$ python -q
>>> import numpy as np
>>> np.set_printoptions(precision=1, suppress=True, linewidth=200)
>>> data = np.array([[2, 0, 0, 0], [0, -3, 0, 0], [0, 0, 0, 0], [0, 0, 0, 3]])
>>> print(data)
[[ 2  0  0  0]
 [ 0 -3  0  0]
 [ 0  0  0  0]
 [ 0  0  0  3]]
>>> # 4 blocks once reordered
>>> U, sig, Vh = np.linalg.svd(data, full_matrices=False)
>>> print(np.cumsum(sig ** 2) / np.sum(sig ** 2))
[0.4 0.8 1.  1. ]
>>> r = np.linalg.matrix_rank(data)
>>> print(r)
3
>>> N = np.linalg.svd(data)[2][r:].T
>>> print([int(np.linalg.matrix_rank(data[:, :j + 1])) for j in range(4)])
[1, 2, 2, 3]
>>> print([int(np.linalg.matrix_rank(np.delete(data, i, axis=0))) for i in range(4)])
[2, 2, 3, 2]
>>> print([int(np.linalg.matrix_rank(np.linalg.matrix_power(data, p))) for p in range(1, 5)])
[3, 3, 3, 3]
>>> print(np.prod(np.diag(data)), np.round(np.linalg.det(data), 1))
0 0.0
>>> print(data @ data)
[[4 0 0 0]
 [0 9 0 0]
 [0 0 0 0]
 [0 0 0 9]]
>>> A = np.load("layer7.npy")
>>> print(A)
[[1 4 1]
 [1 4 1]
 [1 4 1]
 [2 5 5]
 [0 0 0]
 [1 4 1]
 [0 0 0]
 [1 3 5]
 [1 1 4]
 [1 3 5]
 [2 5 5]
 [0 0 0]
 [0 0 0]
 [0 0 0]
 [0 0 0]
 [0 0 0]
 [0 0 0]
 [1 3 5]
 [1 3 5]
 [0 0 0]
 [0 0 0]]
>>> basis = A[[4, 0]].astype(float)
>>> for _ in range(4):
...     lab = np.linalg.norm(A[:, None] - basis, axis=-1).argmin(axis=1)
...     basis = np.array([A[lab == j].mean(axis=0) for j in range(2)])
... 
>>> print(lab)
[1 1 1 1 0 1 0 1 1 1 1 0 0 0 0 0 0 1 1 0 0]
>>> print(np.abs(basis[1] - basis[0]).argmax())
1
>>> print(np.bincount(lab))
[10 11]
>>> print(basis[1] - basis[0])
[1.2 3.5 3.5]
>>> out = np.c_[A[:, :2] @ np.array([[1, -2], [0, 9]]), np.array([2, -1, -1, 0, 0, 2, 0, -2, 2, 2, 0, 0, -1, 1, 0, 1, 2, 2, 2, -1, -1])]
>>> print(out)
[[ 1 34  2]
 [ 1 34 -1]
 [ 1 34 -1]
 [ 2 41  0]
 [ 0  0  0]
 [ 1 34  2]
 [ 0  0  0]
 [ 1 25 -2]
 [ 1  7  2]
 [ 1 25  2]
 [ 2 41  0]
 [ 0  0  0]
 [ 0  0 -1]
 [ 0  0  1]
 [ 0  0  0]
 [ 0  0  1]
 [ 0  0  2]
 [ 1 25  2]
 [ 1 25  2]
 [ 0  0 -1]
 [ 0  0 -1]]
>>> print(np.round(np.linalg.norm(out - A @ np.linalg.lstsq(A, out)[0], axis=0), 1) + 0)
[0.  0.  5.8]
>>> print(np.round(np.linalg.lstsq(A, out[:, 0])[0], 1) + 0)
[1. 0. 0.]
>>> lab = out[:, 2] > np.median(out[:, 2])
>>> u = out[lab].mean(axis=0) - out[~lab].mean(axis=0)
>>> print(lab.astype(int))
[1 0 0 0 0 1 0 0 1 1 0 0 0 1 0 1 1 1 1 0 0]
>>> print(np.argsort(-np.abs(u).round(6), kind="stable"))
[2 1 0]
>>> print(u)
[0.1 2.1 2.4]
>>> print(round((((out - out.mean(axis=0)) @ u > 0) == lab).mean(), 1))
0.6
>>> print(((out - out.mean(axis=0)) @ u > 0).astype(int))
[1 1 1 1 0 1 0 1 0 1 1 0 0 0 0 0 0 1 1 0 0]
>>> C2 = A.T @ A
>>> print(C2)
[[ 17  49  48]
 [ 49 151 130]
 [ 48 130 170]]
>>> print(np.allclose(C2, C2.T))
True
>>> u = np.array([3, 3, 1])
>>> out = C2 + np.outer(u, np.eye(3)[0])
>>> print(np.linalg.matrix_rank(np.linalg.inv(out) - np.linalg.inv(C2), tol=1e-8))
1
>>> print(round(float(np.linalg.det(out) / np.linalg.det(C2)), 1), round(1 + np.linalg.solve(C2, u)[0], 1))
5.2 5.2
>>> print(out)
[[ 20.  49.  48.]
 [ 52. 151. 130.]
 [ 49. 130. 170.]]
>>> feats = np.loadtxt("arr.csv", delimiter=",")
>>> print(feats)
[[ -2.  -4.  -6.   7.]
 [  0.   3.  10. -10.]
 [ -2.  -4.  -2.   3.]
 [ -2.  -4.   0.   1.]]
>>> print(np.round(feats @ np.linalg.pinv(feats) @ feats, 1) + 0)
[[ -2.  -4.  -6.   7.]
 [  0.   3.  10. -10.]
 [ -2.  -4.  -2.   3.]
 [ -2.  -4.   0.   1.]]
>>> print(np.abs(np.diag(np.linalg.qr(feats)[1])) > 1e-9)
[ True  True  True False]
>>> E = np.loadtxt("x.csv", delimiter=",")
>>> print(E)
[[ 8.  7. -4.]
 [ 8. -6. -9.]
 [ 4. -4. -7.]
 [ 8. -6. -9.]]
>>> print(round(np.linalg.norm(E, "nuc"), 1))
33.2
>>> print(round(np.linalg.norm(E) ** 2 / np.linalg.norm(E, 2) ** 2, 1))
1.2
>>> print(np.linalg.norm(E, axis=0))
[14.4 11.7 15.1]
>>> out = np.array([[0, 2, 2], [2, 0, 1]])
>>> basis = np.kron(out, E)
>>> print(np.round(np.linalg.norm(basis, 2), 1), round(np.linalg.norm(out, 2) * np.linalg.norm(E, 2), 1))
64.6 64.6
>>> u = np.array([3, -1, 1, 0])
>>> m1 = np.array([np.roll(u, i) for i in range(4)])
>>> print(m1)
[[ 3 -1  1  0]
 [ 0  3 -1  1]
 [ 1  0  3 -1]
 [-1  1  0  3]]
>>> x = np.array([-5, -5, -3])
>>> rhs = A @ x
>>> print(np.round(np.linalg.pinv(A) @ A, 1) + 0)
[[1. 0. 0.]
 [0. 1. 0.]
 [0. 0. 1.]]
>>> print(np.linalg.lstsq(A, rhs)[0])
[-5. -5. -3.]
>>> rng = np.random.default_rng(18)
>>> rhs = rhs + 0.1 * rng.normal(size=21)
>>> print(rhs.round(1) + 0)
[-28.  -28.1 -27.9 -50.1   0.2 -27.9   0.  -34.9 -21.8 -34.7 -50.1   0.1   0.1   0.    0.1   0.1   0.1 -35.1 -35.    0.    0. ]
>>> b, *_ = np.linalg.lstsq(A, rhs)
>>> print(np.round(A.T @ (rhs - A @ b), 1) + 0)
[0. 0. 0.]
>>> C2 = m1.T @ m1
>>> print(np.linalg.svd(m1, compute_uv=False) ** 2)
[25.  9.  5.  5.]
>>> print((m1 @ m1.T).shape)
(4, 4)
>>> print(np.linalg.matrix_rank(C2))
4
>>> print(np.linalg.eigvalsh(C2)[::-1])
[25.  9.  5.  5.]
>>> print((m1 + m1.T) / 2)
[[ 3.  -0.5  1.  -0.5]
 [-0.5  3.  -0.5  1. ]
 [ 1.  -0.5  3.  -0.5]
 [-0.5  1.  -0.5  3. ]]
>>> print(np.round(np.abs(np.linalg.eigvals(m1)).max(), 1))
5.0
>>> print(m1 @ m1)
[[10 -6  7 -2]
 [-2 10 -6  7]
 [ 7 -2 10 -6]
 [-6  7 -2 10]]
>>> print(np.sort(np.abs(np.linalg.eigvals(m1))))
[2.2 2.2 3.  5. ]
>>> proj = np.triu(np.array([[-2, 2, -1, -1], [-3, 0, -2, -3], [-1, -1, -2, -1], [-2, 2, 0, 1]]), 1) + np.eye(4)
>>> out = proj @ m1 @ np.linalg.inv(proj)
>>> print(np.linalg.matrix_rank(out))
4
>>> print(proj @ m1 - m1 @ proj)
[[ 0. -1. -4.  1.]
 [ 1. -3.  0.  1.]
 [ 1. -3.  1.  1.]
 [ 0.  2.  1.  2.]]
>>> print(np.trace(out), np.trace(m1))
12.0 12
>>> basis = np.array([[0.4, -0.4, 0.5], [-0.4, -0.8, 0.0]])
>>> mat = np.array([[-3, -3],
...     [0, -3],
...     [-2, -3],
...     [0, 3],
...     [0, 3],
...     [2, -1],
...     [-1, 1],
...     [-3, 2],
...     [3, -2],
...     [-1, 1],
...     [0, -1],
...     [-3, 0],
...     [3, 2],
...     [2, 1],
...     [-3, 2],
...     [3, -2],
...     [-3, -2]]) @ basis + 0.3 * rng.normal(size=(17, 3))
>>> print(mat.round(1) + 0)
[[ 0.   3.4 -1.5]
 [ 1.3  2.4  0. ]
 [ 0.6  3.  -0.8]
 [-1.2 -2.4 -0.1]
 [-0.9 -2.2  0. ]
 [ 1.1  0.6  1.2]
 [-1.1 -0.4 -0.5]
 [-1.8 -0.5 -1.7]
 [ 2.4 -0.2  1.1]
 [-1.  -0.6 -0.5]
 [ 0.4  1.1 -0.5]
 [-0.3  1.4 -1.7]
 [ 0.2 -2.9  0.8]
 [ 0.5 -1.9  0.8]
 [-2.3 -0.6 -1.5]
 [ 1.6  0.9  1.1]
 [-0.5  2.8 -1.3]]
>>> out = mat + rng.integers(-2, 3, (17, 2)) @ rng.integers(-2, 3, (2, 3))
>>> print(out)
[[ 2.  -4.6 -1.5]
 [ 4.3 -3.6 -1. ]
 [ 1.6  5.  -1.8]
 [-2.2  1.6 -0.1]
 [ 3.1 -6.2 -2. ]
 [ 2.1  2.6  0.2]
 [-1.1  5.6 -1.5]
 [-7.8 -0.5  2.3]
 [ 2.4 -0.2  1.1]
 [ 2.  -6.6 -1.5]
 [ 2.4 -6.9 -0.5]
 [-1.3  5.4 -1.7]
 [-1.8 -6.9  2.8]
 [-5.5 -1.9  4.8]
 [-3.3 -2.6 -0.5]
 [ 3.6 -7.1  1.1]
 [ 4.5  0.8 -4.3]]
>>> print(out - mat)
[[ 2. -8.  0.]
 [ 3. -6. -1.]
 [ 1.  2. -1.]
 [-1.  4.  0.]
 [ 4. -4. -2.]
 [ 1.  2. -1.]
 [ 0.  6. -1.]
 [-6.  0.  4.]
 [ 0.  0.  0.]
 [ 3. -6. -1.]
 [ 2. -8.  0.]
 [-1.  4.  0.]
 [-2. -4.  2.]
 [-6.  0.  4.]
 [-1. -2.  1.]
 [ 2. -8.  0.]
 [ 5. -2. -3.]]
>>> print(np.linalg.matrix_rank(out - mat, tol=1e-8))
2
>>> print(np.round(np.linalg.svd(out - mat, compute_uv=False), 1) + 0)
[20.6 12.8  0. ]
>>> F = np.array([[17, 0, -114], [-56, -128, -16], [12, 42, 48]])
>>> # rank 2
>>> lab = rng.permutation(3)
>>> print(lab)
[0 1 2]
>>> out = F[lab][:, lab]
>>> print(round(np.linalg.det(out), 1), round(float(np.linalg.det(F[lab])), 1))
0.0 0.0
>>> print(np.allclose(out, F))
True
>>> print(np.round(np.sort(np.abs(np.linalg.eigvals(out))), 1) + 0)
[  0.   48.9 111.9]
>>> print(np.trace(out))
-63
>>> print(np.diag(out))
[  17 -128   48]
>>> print(out)
[[  17    0 -114]
 [ -56 -128  -16]
 [  12   42   48]]
>>> arr = np.loadtxt("mat.csv", delimiter=",")
>>> print(arr)
[[-3.   2.7 -3. ]
 [-3.8  3.2  0.5]
 [-2.7  2.4 -3.5]
 [ 3.7 -3.2 -0.9]
 [ 3.6 -3.2  1.3]
 [ 3.8 -3.3 -0.2]
 [-1.8  1.7 -4.3]
 [ 1.6 -1.2 -4.6]
 [-3.6  3.   1.8]
 [ 3.2 -2.7 -2.7]
 [ 3.8 -3.3  0.3]
 [ 3.8 -3.3  0.4]
 [-3.   2.5  3.2]
 [ 3.6 -3.1  1.5]
 [ 3.5 -3.1  1.7]
 [-3.4  3.  -2. ]
 [-2.9  2.4  3.3]
 [ 3.4 -3.   2.1]
 [ 2.9 -2.6  3.1]
 [-2.3  1.8  4.1]
 [-3.8  3.3 -0.3]
 [ 1.2 -0.8 -4.8]]
>>> print(np.abs(np.diag(np.linalg.qr(arr)[1])) > 1e-9)
[ True  True False]
>>> print(np.linalg.lstsq(arr[:-1].T, arr[-1])[2])
2
>>> print(np.allclose(arr[:-1].T @ np.linalg.lstsq(arr[:-1].T, arr[-1])[0], arr[-1]))
True
